In [1]: import numpy as np

In [2]: import numpy.linalg as la

In [3]: np.set_printoptions(suppress=True, linewidth=160)

In [4]: rd = lambda a: np.round(a, 2) + 0

In [5]: B = np.array([[1, -2, 8], [-8, 9, 1], [-1, 4, 3]])

In [6]: K = B + B.T

In [7]: K
Out[7]: 
array([[  2, -10,   7],
       [-10,  18,   5],
       [  7,   5,   6]])

In [8]: B = K ** -1
Traceback (most recent call last):
  Cell In[8], line 1
    B = K ** -1
ValueError: Integers to negative integer powers are not allowed.


In [9]: B = la.inv(K)

In [10]: (np.abs(B) > 1e-9).astype(int)
Out[10]: 
array([[1, 1, 1],
       [1, 1, 1],
       [1, 1, 1]])

In [11]: rd(la.slogdet(K)[0])
Out[11]: np.float64(-1.0)

In [12]: rd(la.det(K) * B)
Out[12]: 
array([[  83.,   95., -176.],
       [  95.,  -37.,  -80.],
       [-176.,  -80.,  -64.]])

In [13]: W = np.array([[5, 7], [4, 3], [4, 2]])

In [14]: b = np.array([1, 1])

In [15]: act = np.maximum(K @ W + b, 0)

In [16]: la.matrix_rank(act)
Out[16]: np.int64(2)

In [17]: rd((act > 0).mean(axis=0))
Out[17]: array([0.67, 0.33])

In [18]: (act > 0).astype(int)
Out[18]: 
array([[0, 0],
       [1, 0],
       [1, 1]])

In [19]: Z = np.array([[2, 5], [8, 1]])

In [20]: (act @ Z).round(6).argmax(axis=1)
Out[20]: array([0, 1, 0])

In [21]: rng = np.random.default_rng(8662)

In [22]: z = rng.permutation(3)

In [23]: z
Out[23]: array([1, 2, 0])

In [24]: B = K[z][:, z]

In [25]: rd(la.det(B)), rd(la.det(K[z]))
Out[25]: (np.float64(-2016.0), np.float64(-2016.0))

In [26]: np.allclose(B, K)
Out[26]: False

In [27]: mat = np.array([[-80.13, 180.3, -160.36],
    ...:     [-80.35, 180.33, -158.49],
    ...:     [-78.8, 180.84, -159.2],
    ...:     [-80.48, 181.4, -160.33],
    ...:     [-79.82, 179.77, -161.49],
    ...:     [-79.29, 181.13, -160.91],
    ...:     [-79.84, 179.89, -161.09],
    ...:     [-81.0, 178.99, -160.94],
    ...:     [-79.79, 180.3, -159.1],
    ...:     [-79.94, 180.92, -161.45],
    ...:     [-79.18, 179.48, -161.25],
    ...:     [-80.35, 180.91, -159.7],
    ...:     [-78.29, 180.86, -158.53],
    ...:     [-79.82, 180.33, -159.9],
    ...:     [-81.23, 180.51, -158.45]])

In [28]: B = np.c_[mat[:, :1] @ np.array([[-1]]), np.array([-1, 0, 2, 0, 1, 1, 1, 0, -2, 1, -1, 1, 1, 1, 2])]

In [29]: B
Out[29]: 
array([[80.13, -1.  ],
       [80.35,  0.  ],
       [78.8 ,  2.  ],
       [80.48,  0.  ],
       [79.82,  1.  ],
       [79.29,  1.  ],
       [79.84,  1.  ],
       [81.  ,  0.  ],
       [79.79, -2.  ],
       [79.94,  1.  ],
       [79.18, -1.  ],
       [80.35,  1.  ],
       [78.29,  1.  ],
       [79.82,  1.  ],
       [81.23,  2.  ]])

In [30]: rd(la.lstsq(mat, B[:, 0])[0])
Out[30]: array([-1.,  0.,  0.])

In [31]: rd(la.norm(B - mat @ la.lstsq(mat, B)[0], axis=0))
Out[31]: array([0.  , 4.09])

In [32]: F = np.load("dump.npy")

In [33]: F
Out[33]: 
array([[1.  , 0.7 , 0.49],
       [0.7 , 1.  , 0.7 ],
       [0.49, 0.7 , 1.  ]])

In [34]: # symmetric

In [35]: vals, evecs = la.eigvalsh(F)
Traceback (most recent call last):
  Cell In[35], line 1
    vals, evecs = la.eigvalsh(F)
ValueError: too many values to unpack (expected 2)


In [36]: vals, evecs = la.eigh(F)

In [37]: np.unique(vals.round(6) + 0, return_counts=True)[1]
Out[37]: array([1, 1, 1])

In [38]: (vals > 1e-8).sum(), (vals < -1e-8).sum()
Out[38]: (np.int64(3), np.int64(0))

In [39]: np.abs(evecs[:, -1]).round(6).argmax()
Out[39]: np.int64(1)

In [40]: rd(la.eigvalsh(F @ F))
Out[40]: array([0.05, 0.26, 5.13])

In [41]: rd(evecs.T @ evecs)
Out[41]: 
array([[1., 0., 0.],
       [0., 1., 0.],
       [0., 0., 1.]])

In [42]: rd(la.svd(F, compute_uv=False))
Out[42]: array([2.26, 0.51, 0.23])

In [43]: z = rng.permutation(3)

In [44]: B = F[:, z] * rng.choice([-1, 1], 3)

In [45]: B
Out[45]: 
array([[1.  , 0.7 , 0.49],
       [0.7 , 1.  , 0.7 ],
       [0.49, 0.7 , 1.  ]])

In [46]: left, _, Vt = la.svd(F.T @ B)

In [47]: z
Out[47]: array([0, 1, 2])

In [48]: rd(la.lstsq(F, B)[0])
Out[48]: 
array([[1., 0., 0.],
       [0., 1., 0.],
       [0., 0., 1.]])

In [49]: sigma = 10 * 0.9 ** np.arange(3)

In [50]: X = rng.normal(size=(17, 3)) * rng.permutation(sigma)

In [51]: rd(X)
Out[51]: 
array([[ -1.98,  -9.43,  -0.5 ],
       [-13.95,  -9.63,  -3.03],
       [ -0.16,   2.19, -11.26],
       [  1.93,  17.73,  -8.73],
       [  1.83,  10.42,  -4.64],
       [-17.28,   9.91,   8.75],
       [  8.81,  -7.98,  -1.6 ],
       [ -0.57, -12.72,  10.51],
       [ -0.33,  30.42,  -0.83],
       [  4.66, -12.05,   8.29],
       [ -2.76,   1.93,   3.27],
       [ -3.5 ,  -4.36,  -3.59],
       [  0.87,   8.51,  -5.61],
       [  5.64,  -7.14,  -2.87],
       [ -7.91, -13.49,   8.57],
       [  4.44,   2.19,  16.22],
       [ -9.23,  -6.77, -13.65]])

In [52]: C2 = np.cov(X, rowvar=False)

In [53]: np.argwhere(np.triu(np.abs(np.corrcoef(X.T)) > 0.8, 1))
Out[53]: array([], shape=(0, 2), dtype=int64)

In [54]: rd(np.corrcoef(X[:, 1], X[:, 2])[0, 1])
Out[54]: np.float64(-0.22)

In [55]: rd(X.std(axis=0))
Out[55]: array([ 6.74, 11.84,  7.97])

In [56]: rd(np.polyfit(X[:, 1], X[:, 2], 1))
Out[56]: array([-0.15, -0.04])

In [57]: proj = np.triu(np.array([[4, 4, 3], [5, 2, 4], [4, 1, 0]]), 1) + np.eye(3)

In [58]: B = proj @ K @ la.inv(proj)

In [59]: np.trace(B), np.trace(K)
Out[59]: (np.float64(26.0), np.int64(26))

In [60]: rd(np.poly(B))
Out[60]: array([   1.,  -26.,  -18., 2016.])

In [61]: proj @ K - K @ proj
Out[61]: 
array([[-19.,  79.,  72.],
       [ 28.,  60., -18.],
       [  0., -28., -41.]])

In [62]: rd(la.det(B))
Out[62]: np.float64(-2016.0)

In [63]: D = la.norm(X[:, None] - X[None], axis=-1)

In [64]: la.matrix_rank(D ** 2)
Out[64]: np.int64(5)

In [65]: rd(D[:5, :5])
Out[65]: 
array([[ 0.  , 12.24, 15.95, 28.64, 20.63],
       [12.24,  0.  , 19.95, 32.14, 25.56],
       [15.95, 19.95,  0.  , 15.88, 10.74],
       [28.64, 32.14, 15.88,  0.  ,  8.38],
       [20.63, 25.56, 10.74,  8.38,  0.  ]])

In [66]: rd(D[1])
Out[66]: array([12.24,  0.  , 19.95, 32.14, 25.56, 23.07, 22.87, 19.28, 42.36, 21.91, 17.28, 11.72, 23.57, 19.75, 13.63, 29.13, 11.97])

In [67]: D.mean(axis=1).argmax()
Out[67]: np.int64(8)

In [68]: (D + 1e9 * np.eye(17)).round(6).argmin(axis=1)
Out[68]: array([11, 11, 12,  4, 12, 10, 13,  9,  3,  7, 11,  0,  4,  6,  7, 10, 11])

In [69]: B = np.array([[1, 0, 1, 0], [2, 0, 2, 2], [1, 1, 1, 1]])

In [70]: m1 = B.T @ B

In [71]: m1
Out[71]: 
array([[6, 1, 6, 5],
       [1, 1, 1, 1],
       [6, 1, 6, 5],
       [5, 1, 5, 5]])

In [72]: [round(float(x), 2) for x in la.svd(m1, compute_uv=False)[:3]]
Out[72]: [16.58, 0.85, 0.57]

In [73]: rd(la.norm(m1, 2) / la.norm(m1))
Out[73]: np.float64(1.0)

In [74]: np.argsort(-la.norm(m1, axis=0).round(6), kind="stable")[:3]
Out[74]: array([0, 2, 3])

In [75]: rd(m1 @ la.pinv(m1) @ m1)
Out[75]: 
array([[6., 1., 6., 5.],
       [1., 1., 1., 1.],
       [6., 1., 6., 5.],
       [5., 1., 5., 5.]])

In [76]: rd(np.trace(la.pinv(m1) @ m1))
Out[76]: np.float64(3.0)

In [77]: E = np.load("arr.npy")

In [78]: rd(E)
Out[78]: 
array([[0.33, 0.33, 0.33],
       [0.44, 0.5 , 0.06],
       [0.11, 0.22, 0.67]])

In [79]: # a transition matrix

In [80]: left, sigma, Vt = la.svd(E)

In [81]: np.argmax(sigma[:-1] / (sigma[1:] + 1e-6)) + 1
Out[81]: np.int64(2)

In [82]: rd(sigma)
Out[82]: array([1.  , 0.53, 0.05])

In [83]: B = left[:, :2] @ np.diag(sigma[:2]) @ Vt[:2]

In [84]: rd(B)
Out[84]: 
array([[0.31, 0.36, 0.33],
       [0.46, 0.49, 0.06],
       [0.12, 0.21, 0.67]])

In [85]: rd(np.abs(E - B).max())
Out[85]: np.float64(0.03)

In [86]: la.matrix_rank(E, rtol=0.05)
Out[86]: np.int64(2)

In [87]: rd(la.norm(E - B) / la.norm(E))
Out[87]: np.float64(0.04)

In [88]: left, sigma, Vt = la.svd(B)

In [89]: evecs = Vt[:(sigma > 1e-8).sum()]

In [90]: x0 = B[2] + 5 * B[0] + rng.integers(2) * np.eye(3)[2]

In [91]: rd(x0)
Out[91]: array([1.65, 2.01, 3.32])

In [92]: rd(np.diag(evecs.T @ evecs))
Out[92]: array([0.48, 0.52, 0.99])

In [93]: np.allclose(evecs.T @ evecs @ x0, x0)
Out[93]: False

In [94]: x0 = np.array([0, 1, 3])

In [95]: rhs = E @ x0

In [96]: b, lr = np.zeros(3), 1 / la.norm(E, 2) ** 2

In [97]: for i in range(10):
    ...:     b -= lr * E.T @ (E @ b - rhs)
    ...:     if i % 2 == 0: print(i, round(la.norm(E @ b - rhs), 2))
    ...: 
0 0.74
2 0.38
4 0.2
6 0.11
8 0.06

In [98]: rd(b)
Out[98]: array([0.34, 0.74, 2.98])

In [99]: data = np.load("mat.npy")

In [100]: data
Out[100]: 
array([[ 1.4 , -0.95,  4.18],
       [-0.3 , -3.14, -0.27],
       [ 2.07,  1.89,  3.18],
       [-0.61,  0.8 ,  3.24],
       [ 2.79,  1.08,  3.83],
       [-1.55, -2.67, -0.81],
       [ 0.06, -3.51, -1.42],
       [ 0.07, -0.67,  2.5 ],
       [ 0.87, -3.46, -1.23],
       [-2.2 , -3.11, -1.19],
       [ 2.5 ,  0.8 ,  2.49],
       [-1.06, -1.39, -0.08],
       [-1.12, -2.09, -0.29],
       [-1.05, -3.15, -0.9 ],
       [ 0.76, -3.25, -3.1 ],
       [ 1.48, -0.72,  2.32],
       [ 0.86,  0.85,  4.42],
       [ 2.22,  0.53,  3.03],
       [ 4.89,  0.87,  3.1 ],
       [-0.35, -3.12, -1.06],
       [ 3.42, -1.39,  3.91]])

In [101]: D = la.norm(data[:, None] - data[None], axis=-1)

In [102]: D.mean(axis=1).argmax()
Out[102]: np.int64(18)

In [103]: np.flatnonzero(D[17] < D.mean() / 2)
Out[103]: array([ 0,  2,  4, 10, 15, 16, 17])

In [104]: np.unravel_index(D.round(6).argmax(), D.shape)
Out[104]: (np.int64(9), np.int64(18))
